In [1]: import numpy as np

In [2]: from numpy import linalg as LA

In [3]: np.set_printoptions(precision=2, suppress=True, linewidth=140)

In [4]: X = np.array([[2, 0, 0, 2], [0, 0, 0, 0], [0, 0, 0, 0], [0, -2, 0, 0]])

In [5]: x = np.array([0, 0, 3, 1])

In [6]: a = np.maximum(X @ x, 0)

In [7]: print(np.flatnonzero(a > 1e-9))
[0]

In [8]: print(a)
[2 0 0 0]

In [9]: print(X.T @ a)
[4 0 0 4]

In [10]: print(X.sum(axis=1))
[ 4  0  0 -2]

In [11]: print(np.diff(X, axis=0))
[[-2  0  0 -2]
 [ 0  0  0  0]
 [ 0 -2  0  0]]

In [12]: print(LA.matrix_rank(X))
2

In [13]: print(np.count_nonzero(X))
3

In [14]: print(X.sum(axis=0))
[ 2 -2  0  2]

In [15]: print(LA.svd(X, compute_uv=False))
[2.83 2.   0.   0.  ]

In [16]: print(round(LA.norm(X), 2))
3.46

In [17]: A = np.load("case7.npy")

In [18]: print(A)
[[0 0 0 9 9 6]
 [0 0 0 0 6 9]
 [0 0 0 3 3 6]
 [3 3 2 3 3 2]
 [0 2 3 0 2 3]
 [1 1 2 1 1 2]]

In [19]: f = np.array([-1, -1])

In [20]: print(np.cross(A[3, :3], A[1, :3]))
[0 0 0]

In [21]: print(np.array([np.convolve(row, f, "same") for row in A]))
[[  0   0   0  -9 -18 -15]
 [  0   0   0   0  -6 -15]
 [  0   0   0  -3  -6  -9]
 [ -3  -6  -5  -5  -6  -5]
 [  0  -2  -5  -3  -2  -5]
 [ -1  -2  -3  -3  -2  -3]]

In [22]: print(LA.matrix_power(A, 2))
[[33 51 57 33 51 57]
 [ 9 21 36  9 21 36]
 [15 21 27 15 21 27]
 [11 17 19 44 68 76]
 [ 3  7 12 12 28 48]
 [ 5  7  9 20 28 36]]

In [23]: print(np.allclose(A @ A.T, A.T @ A))
False

In [24]: print(np.trace(A))
7

In [25]: print((A - A.T) / 2)
[[ 0.   0.   0.   3.   4.5  2.5]
 [ 0.   0.   0.  -1.5  2.   4. ]
 [ 0.   0.   0.   0.5  0.   2. ]
 [-3.   1.5 -0.5  0.   1.5  0.5]
 [-4.5 -2.   0.  -1.5  0.   1. ]
 [-2.5 -4.  -2.  -0.5 -1.   0. ]]

In [26]: A2 = np.array([[1, -2, -1, 0]])

In [27]: mat = A2.T @ A2

In [28]: print(mat)
[[ 1 -2 -1  0]
 [-2  4  2  0]
 [-1  2  1  0]
 [ 0  0  0  0]]

In [29]: Uu, sv, VT = LA.svd(mat)

In [30]: print(np.argmax(sv[:-1] / (sv[1:] + 1e-6)) + 1)
1

In [31]: A2 = Uu[:, :1] @ np.diag(sv[:1]) @ VT[:1]

In [32]: print(round(LA.norm(mat - A2) / LA.norm(mat), 2))
0.0

In [33]: print(np.round(LA.norm(mat - A2, 2), 2), round(float(sv[1]), 2))
0.0 0.0

In [34]: print(LA.matrix_rank(mat, rtol=0.05))
1

In [35]: Uu, sv, VT = LA.svd(mat)

In [36]: evecs = VT[:(sv > 1e-8).sum()]

In [37]: rng = np.random.default_rng(316689)

In [38]: x = mat[2] + 5 * mat[0] + rng.integers(2) * np.eye(4)[0]

In [39]: print(x)
[ 5. -8. -4.  0.]

In [40]: print(LA.matrix_rank(np.vstack([mat, x])))
2

In [41]: print(evecs.T @ evecs)
[[ 0.17 -0.33 -0.17  0.  ]
 [-0.33  0.67  0.33  0.  ]
 [-0.17  0.33  0.17  0.  ]
 [ 0.    0.    0.    0.  ]]

In [42]: print(round(LA.norm(x - evecs.T @ evecs @ x), 2))
0.91

In [43]: print((LA.matrix_power((mat != 0) + (mat.T != 0) + np.eye(4), 4) > 0).astype(int))
[[1 1 1 0]
 [1 1 1 0]
 [1 1 1 0]
 [0 0 0 1]]

In [44]: print(np.round(np.sort(LA.eigvals(mat).real), 2) + 0)
[0. 0. 0. 6.]

In [45]: print(round(float(LA.det(mat)), 2))
0.0

In [46]: Uu, sv, VT = LA.svd(mat, full_matrices=False)

In [47]: print(np.abs(VT[0]))
[0.41 0.82 0.41 0.  ]

In [48]: print(np.abs(Uu[:, 0]).round(6).argmax())
1

In [49]: print(np.round(Uu.T @ mat @ VT.T, 2) + 0)
[[6. 0. 0. 0.]
 [0. 0. 0. 0.]
 [0. 0. 0. 0.]
 [0. 0. 0. 0.]]

In [50]: print((sv > 1e-8).sum())
1

In [51]: print(np.cumsum(sv ** 2) / np.sum(sv ** 2))
[1. 1. 1. 1.]

In [52]: print(np.round(np.sqrt((sv ** 2).sum()), 2), round(float(LA.norm(mat)), 2))
6.0 6.0

In [53]: q, R = LA.qr(A)

In [54]: print(np.abs(np.diag(R)))
[3.16 2.   1.26 9.49 6.   3.79]

In [55]: print(q.round(2) + 0)
[[ 0.    0.    0.    0.95  0.    0.32]
 [ 0.    0.    0.    0.    1.    0.  ]
 [ 0.    0.    0.    0.32  0.   -0.95]
 [-0.95  0.    0.32  0.    0.    0.  ]
 [ 0.   -1.    0.    0.    0.    0.  ]
 [-0.32  0.   -0.95  0.    0.    0.  ]]

In [56]: print(R.round(2) + 0)
[[-3.16 -3.16 -2.53 -3.16 -3.16 -2.53]
 [ 0.   -2.   -3.    0.   -2.   -3.  ]
 [ 0.    0.   -1.26  0.    0.   -1.26]
 [ 0.    0.    0.    9.49  9.49  7.59]
 [ 0.    0.    0.    0.    6.    9.  ]
 [ 0.    0.    0.    0.    0.   -3.79]]

In [57]: print(np.allclose(R.T @ R, A.T @ A))
True

In [58]: arr = np.load("mat.npy")

In [59]: print(arr)
[[5 2 1 3]
 [3 5 2 1]
 [1 3 5 2]
 [2 1 3 5]]

In [60]: f = np.array([1, 3, 2])

In [61]: print(np.correlate(arr[2], arr[3], "full"))
[ 5 18 35 30 17 12  4]

In [62]: print(np.polyval(f, arr[2]))
[ 6 20 42 12]

In [63]: print(np.cross(arr[2, :3], arr[3, :3]))
[ 4  7 -5]

In [64]: A2 = arr / np.sqrt((arr ** 2).mean(axis=1, keepdims=True))

In [65]: print(A2[1])
[0.96 1.6  0.64 0.32]

In [66]: x = np.array([1, 2, -2, -2])

In [67]: y = arr @ x

In [68]: print(y)
[  1   7  -7 -12]

In [69]: print(LA.solve(arr, y))
[ 1.  2. -2. -2.]

In [70]: print(np.round(LA.solve(arr.T, arr[0]), 2) + 0)
[1. 0. 0. 0.]

In [71]: f, g = arr[3], arr[2]

In [72]: print(f @ g)
30

In [73]: p = (f @ g) / (f @ f) * f

In [74]: print(round(float(LA.norm(f + g) ** 2 + LA.norm(f - g) ** 2), 2))
156.0

In [75]: print(g - p)
[-0.54  2.23  2.69 -1.85]

In [76]: print(round((g - p) @ f, 2))
-0.0

In [77]: print(p)
[1.54 0.77 2.31 3.85]

In [78]: print(LA.matrix_rank(np.outer(f, g)))
1

In [79]: f = np.array([-5, -5, 1, -4])

In [80]: A2 = arr + np.outer(f, np.eye(4)[1])

In [81]: print(LA.matrix_rank(A2 - arr))
1

In [82]: print(A2)
[[ 5. -3.  1.  3.]
 [ 3.  0.  2.  1.]
 [ 1.  4.  5.  2.]
 [ 2. -3.  3.  5.]]

In [83]: print(round(float(LA.det(A2) / LA.det(arr)), 2), np.round(1 + LA.solve(arr, f)[1], 2))
-0.49 -0.49

In [84]: M = np.load("layer8.npy")

In [85]: print(M)
[[ 0. -1.]
 [-1.  0.]]

In [86]: print(M.reshape(-1, 2))
[[ 0. -1.]
 [-1.  0.]]

In [87]: print(M.reshape(2, -1))
[[ 0. -1.]
 [-1.  0.]]

In [88]: t3 = M.reshape(2, 2, -1)

In [89]: print(t3.sum(axis=1))
[[-1.]
 [-1.]]

In [90]: print(t3.shape)
(2, 2, 1)

In [91]: print(np.einsum("ihd,jhd->hij", t3, t3).shape)
(2, 2, 2)

In [92]: print(np.swapaxes(t3, 1, 2)[0])
[[ 0. -1.]]

In [93]: print(t3.transpose(1, 0, 2))
[[[ 0.]
  [-1.]]

 [[-1.]
  [ 0.]]]

In [94]: print(np.einsum("ihd,ihd->ih", t3, t3))
[[0. 1.]
 [1. 0.]]

In [95]: print(t3[:, 0])
[[ 0.]
 [-1.]]

In [96]: A2 = LA.inv(M)

In [97]: print(M @ A2)
[[1. 0.]
 [0. 1.]]

In [98]: print(round(LA.det(M) * LA.det(A2), 2))
1.0

In [99]: z = rng.permutation(2)

In [100]: print(z)
[1 0]

In [101]: A2 = M[z][:, z]

In [102]: print(round(LA.det(A2), 2), np.round(LA.det(M[z]), 2))
-1.0 1.0

In [103]: rk = LA.matrix_rank(X)

In [104]: print(rk)
2

In [105]: null = LA.svd(X)[2][rk:].T

In [106]: print(null.shape)
(4, 2)

In [107]: print(np.allclose(X @ null, 0))
True

In [108]: print(null @ null.T)
[[ 0.5  0.   0.  -0.5]
 [ 0.   0.   0.   0. ]
 [ 0.   0.   1.   0. ]
 [-0.5  0.   0.   0.5]]

In [109]: W0 = (rng.random((4, 4)) < 0.3) + np.eye(4)

In [110]: W0 /= W0.sum(axis=1, keepdims=True)

In [111]: print(W0)
[[0.5  0.   0.5  0.  ]
 [0.33 0.67 0.   0.  ]
 [0.   0.   0.67 0.33]
 [0.   0.33 0.   0.67]]

In [112]: print(LA.matrix_power(W0, 2))
[[0.25 0.   0.58 0.17]
 [0.39 0.44 0.17 0.  ]
 [0.   0.11 0.44 0.44]
 [0.11 0.44 0.   0.44]]

In [113]: p = np.eye(4)[2]

In [114]: for _ in range(7):
     ...:     p = p @ W0
     ...:     print(p.round(2))
     ...: 
[0.   0.   0.67 0.33]
[0.   0.11 0.44 0.44]
[0.04 0.22 0.3  0.44]
[0.09 0.3  0.22 0.4 ]
[0.15 0.33 0.19 0.34]
[0.18 0.33 0.2  0.29]
[0.2  0.32 0.22 0.26]

In [115]: f = np.array([5, -4, 6, 6])

In [116]: A2 = W0 + np.outer(f, np.eye(4)[2])

In [117]: print(A2)
[[ 0.5   0.    5.5   0.  ]
 [ 0.33  0.67 -4.    0.  ]
 [ 0.    0.    6.67  0.33]
 [ 0.    0.33  6.    0.67]]

In [118]: q = W0.astype(float).copy()

In [119]: for j in range(4):
     ...:     q[:, j] -= q[:, :j] @ (q[:, :j].T @ q[:, j])
     ...:     q[:, j] /= LA.norm(q[:, j])
     ...: 

In [120]: print(q)
[[ 0.83 -0.48  0.06  0.28]
 [ 0.55  0.71 -0.09 -0.42]
 [ 0.    0.    0.98 -0.21]
 [ 0.    0.52  0.18  0.84]]

In [121]: print(np.round(q.T @ W0, 2) + 0)
[[ 0.6   0.37  0.42  0.  ]
 [ 0.    0.65 -0.24  0.34]
 [ 0.    0.    0.68  0.45]
 [ 0.    0.    0.    0.49]]

In [122]: m1 = np.load("test9.npy")

In [123]: print(m1)
[[ 0 -3  3 -2]
 [-2  0 -3  3]
 [ 3 -2  0 -3]
 [-3  3 -2  0]]

In [124]: print(np.round(LA.det(m1), 2))
-160.0

In [125]: print((m1 - m1.T) / 2)
[[ 0.  -0.5  0.   0.5]
 [ 0.5  0.  -0.5  0. ]
 [ 0.   0.5  0.  -0.5]
 [-0.5  0.   0.5  0. ]]

In [126]: print(m1 @ m1)
[[ 21 -12  13 -18]
 [-18  21 -12  13]
 [ 13 -18  21 -12]
 [-12  13 -18  21]]

In [127]: print(np.allclose(m1 @ m1.T, m1.T @ m1))
True

In [128]: print(LA.matrix_power(m1, 3))
[[ 117 -143  135 -117]
 [-117  117 -143  135]
 [ 135 -117  117 -143]
 [-143  135 -117  117]]
